% python3 -q
>>> import numpy as np
>>> np.set_printoptions(precision=2, suppress=True, linewidth=200)
>>> def rnd(a):
...     return np.round(a, 2) + 0
... 
>>> F = np.loadtxt("mat.csv", delimiter=",")
>>> rnd(F)
array([[-0.21,  0.06,  0.57, -0.59, -0.33, -0.41],
       [ 0.57, -0.6 ,  0.12, -0.37,  0.4 ,  0.01],
       [-0.67, -0.55, -0.09,  0.16,  0.31, -0.34],
       [-0.16, -0.33, -0.56, -0.45, -0.51,  0.31],
       [ 0.36,  0.02, -0.44,  0.12, -0.22, -0.78],
       [ 0.16, -0.48,  0.38,  0.52, -0.57,  0.09]])
>>> out = np.array([[0, 0, 1], [2, 0, 0], [2, 2, 2], [2, 2, 3], [0, 0, 0], [2, 0, 1]])
>>> np.linalg.matrix_rank(F @ out)
np.int64(3)
>>> rnd(np.einsum("ij->j", F))
array([ 0.05, -1.87, -0.02, -0.61, -0.91, -1.14])
>>> x0 = np.array([1, 3, 1, 1, 2, 2])
>>> (F @ x0).argmax()
np.int64(1)
>>> np.sign((F @ x0).round(6))
array([-1., -1., -1., -1., -1., -1.])
>>> rnd(F @ np.ones(6))
array([-0.92,  0.14, -1.18, -1.69, -0.93,  0.1 ])
>>> rnd((F * x0).sum(axis=1))
array([-1.55, -0.65, -2.3 , -2.55, -1.89, -1.34])
>>> rnd(np.linalg.pinv(F))
array([[-0.21,  0.57, -0.67, -0.16,  0.36,  0.16],
       [ 0.06, -0.6 , -0.55, -0.33,  0.02, -0.48],
       [ 0.57,  0.12, -0.09, -0.56, -0.44,  0.38],
       [-0.59, -0.37,  0.16, -0.45,  0.12,  0.52],
       [-0.33,  0.4 ,  0.31, -0.51, -0.22, -0.57],
       [-0.41,  0.01, -0.34,  0.31, -0.78,  0.09]])
>>> rnd(F[:, 3] @ F[:, 5])
np.float64(0.0)
>>> rnd(F.T @ F)
array([[1., 0., 0., 0., 0., 0.],
       [0., 1., 0., 0., 0., 0.],
       [0., 0., 1., 0., 0., 0.],
       [0., 0., 0., 1., 0., 0.],
       [0., 0., 0., 0., 1., 0.],
       [0., 0., 0., 0., 0., 1.]])
>>> rnd(F @ F.T)
array([[1., 0., 0., 0., 0., 0.],
       [0., 1., 0., 0., 0., 0.],
       [0., 0., 1., 0., 0., 0.],
       [0., 0., 0., 1., 0., 0.],
       [0., 0., 0., 0., 1., 0.],
       [0., 0., 0., 0., 0., 1.]])
>>> X = np.load("sample17.npy")
>>> X
array([[0, 1, 1, 1, 0, 0],
       [1, 0, 1, 1, 0, 0],
       [1, 1, 0, 1, 1, 1],
       [1, 1, 1, 0, 0, 0],
       [0, 0, 1, 0, 0, 1],
       [0, 0, 1, 0, 1, 0]])
>>> x0 = np.array([2, 3, 0, 1, -2, 0])
>>> X * x0
array([[ 0,  3,  0,  1,  0,  0],
       [ 2,  0,  0,  1,  0,  0],
       [ 2,  3,  0,  1, -2,  0],
       [ 2,  3,  0,  0,  0,  0],
       [ 0,  0,  0,  0,  0,  0],
       [ 0,  0,  0,  0, -2,  0]])
>>> X @ (2 * x0)
array([ 8,  6,  8, 10,  0, -4])
>>> (X * x0).sum(axis=1)
array([ 4,  3,  4,  5,  0, -2])
>>> X @ np.eye(6)[0]
array([0., 1., 1., 1., 0., 0.])
>>> np.argwhere(np.triu(X))
array([[0, 1],
       [0, 2],
       [0, 3],
       [1, 2],
       [1, 3],
       [2, 3],
       [2, 4],
       [2, 5],
       [4, 5]])
>>> X @ X
array([[3, 2, 2, 2, 1, 1],
       [2, 3, 2, 2, 1, 1],
       [2, 2, 5, 2, 1, 1],
       [2, 2, 2, 3, 1, 1],
       [1, 1, 1, 1, 2, 1],
       [1, 1, 1, 1, 1, 2]])
>>> low = np.diag(X.sum(axis=1)) - X
>>> low
array([[ 3, -1, -1, -1,  0,  0],
       [-1,  3, -1, -1,  0,  0],
       [-1, -1,  5, -1, -1, -1],
       [-1, -1, -1,  3,  0,  0],
       [ 0,  0, -1,  0,  2, -1],
       [ 0,  0, -1,  0, -1,  2]])
>>> rk = np.linalg.matrix_rank(low)
>>> rk
np.int64(5)
>>> N = np.linalg.svd(low)[2][rk:].T
>>> np.linalg.matrix_rank(low.T @ low), np.linalg.matrix_rank(low @ low.T)
(np.int64(5), np.int64(5))
>>> [int(np.linalg.matrix_rank(low[:, :j + 1])) for j in range(6)]
[1, 2, 3, 4, 5, 5]
>>> rnd(low @ N)
array([[0.],
       [0.],
       [0.],
       [0.],
       [0.],
       [0.]])
>>> [int(np.linalg.matrix_rank(low[:i])) for i in range(1, len(low) + 1)]
[1, 2, 3, 4, 5, 5]
>>> rnd(N[:, 0] / N[np.abs(N[:, 0]).round(6).argmax(), 0])
array([1., 1., 1., 1., 1., 1.])
